$ python3 -q
>>> import numpy as np
>>> np.set_printoptions(precision=2, suppress=True, linewidth=120)
>>> data = np.load("sample17.npy")
>>> data
array([[-0.5 ,  0.  ,  0.87],
       [ 0.  ,  1.  ,  0.  ],
       [-0.87,  0.  , -0.5 ]])
>>> data @ data
array([[-0.5 ,  0.  , -0.87],
       [ 0.  ,  1.  ,  0.  ],
       [ 0.87,  0.  , -0.5 ]])
>>> np.sort(np.linalg.eigvals(data).real)
array([-0.5, -0.5,  1. ])
>>> B = data / np.sqrt((data ** 2).mean(axis=1, keepdims=True))
>>> np.linalg.matrix_rank(B) == np.linalg.matrix_rank(data)
np.True_
>>> np.linalg.norm(B, axis=1)
array([1.73, 1.73, 1.73])
>>> data - data.mean(axis=1, keepdims=True)
array([[-0.62, -0.12,  0.74],
       [-0.33,  0.67, -0.33],
       [-0.41,  0.46, -0.04]])
>>> B[2]
array([-1.5 ,  0.  , -0.87])
>>> B = np.linalg.inv(data)
>>> np.round(np.linalg.cond(data), 2)
np.float64(1.0)
>>> np.linalg.inv(B)
array([[-0.5 ,  0.  ,  0.87],
       [ 0.  ,  1.  ,  0.  ],
       [-0.87, -0.  , -0.5 ]])
>>> B
array([[-0.5 , -0.  , -0.87],
       [ 0.  ,  1.  ,  0.  ],
       [ 0.87,  0.  , -0.5 ]])
>>> cov = data.T @ data
>>> np.linalg.eigvalsh(cov)[::-1]
array([1., 1., 1.])
>>> Z = np.array([[5, -1, 3]])
>>> rng = np.random.default_rng(7057)
>>> arr = rng.normal(size=(10, 1)) @ Z + np.array([3, 1, 1])
>>> arr.round(2) + 0
array([[ 5.57,  0.49,  2.54],
       [ 2.05,  1.19,  0.43],
       [ 8.45, -0.09,  4.27],
       [ 0.59,  1.48, -0.45],
       [ 8.02,  0.  ,  4.01],
       [ 7.75,  0.05,  3.85],
       [-3.11,  2.22, -2.67],
       [ 8.55, -0.11,  4.33],
       [14.38, -1.28,  7.83],
       [ 5.1 ,  0.58,  2.26]])
>>> np.abs(np.diag(np.linalg.qr(arr)[1])) > 1e-9
array([ True,  True, False])
>>> np.linalg.lstsq(arr[:-1].T, arr[-1])[2]
np.int32(2)
>>> J = np.load("w.npy")
>>> J
array([[ -1. ,   0. ,   0.2,  -0.9],
       [  0. ,  -0.6,  -1.2,   0.3],
       [  1. ,   1. ,  -2.9,   0.1],
       [  6. ,   4. ,  10. , -22. ],
       [  0.2,  -0.1,  -0.9,  -1.2],
       [  1.3,  -0.4,  -0.1,  -1.2],
       [ -0.7,  -0.5,   0.1,   0.6],
       [ -1. ,   0.8,  -0.4,  -0.2],
       [ -0.9,  -1.6,  -2. ,  -1. ],
       [ -1.4,  -2.2,  -0.6,  -0.6],
       [  2. ,   1.7,  -0.6,  -0.6],
       [  0.2,   0.9,   0.4,   1.4],
       [ -1.1,   0. ,  -2.2,   0.2],
       [  0.8,  -1.4,   0.4,  -1.6],
       [ -1. ,   1.7,   0.1,  -0.3],
       [ -0.5,  -0.7,  -0.9,   0.2],
       [ -0.5,  -1.4,  -2.2,   1.3],
       [  1. ,  -0.2,  -0.5,  -2.1],
       [ -0.9,   0.7,  -0.6,   0.2],
       [  1.6,  -1.2,   1.5,  -0.7],
       [  0.4,   0.7,  -1.2,   1.3],
       [  0. ,  -0.5,   0.6,  -0.5],
       [ -0.4,   1.1,   0.3,  -0.7],
       [ -1.6,   1.6,  -1.3,  -0.3],
       [  1.1,  -0.1,   0.6,  -0.5],
       [  0.5,  -1.1,  -0.9,   0.1]])
>>> Ac = (J - J.mean(axis=0)) / J.std(axis=0)
>>> np.argwhere(np.abs(Ac) > 2)
array([[3, 0],
       [3, 1],
       [3, 2],
       [3, 3]])
>>> c = np.linalg.lstsq(np.delete(Ac, 1, axis=1), Ac[:, 1])[0]
>>> np.abs(c).argmax()
np.int64(2)
>>> c
array([ 0.04,  0.13, -0.41])
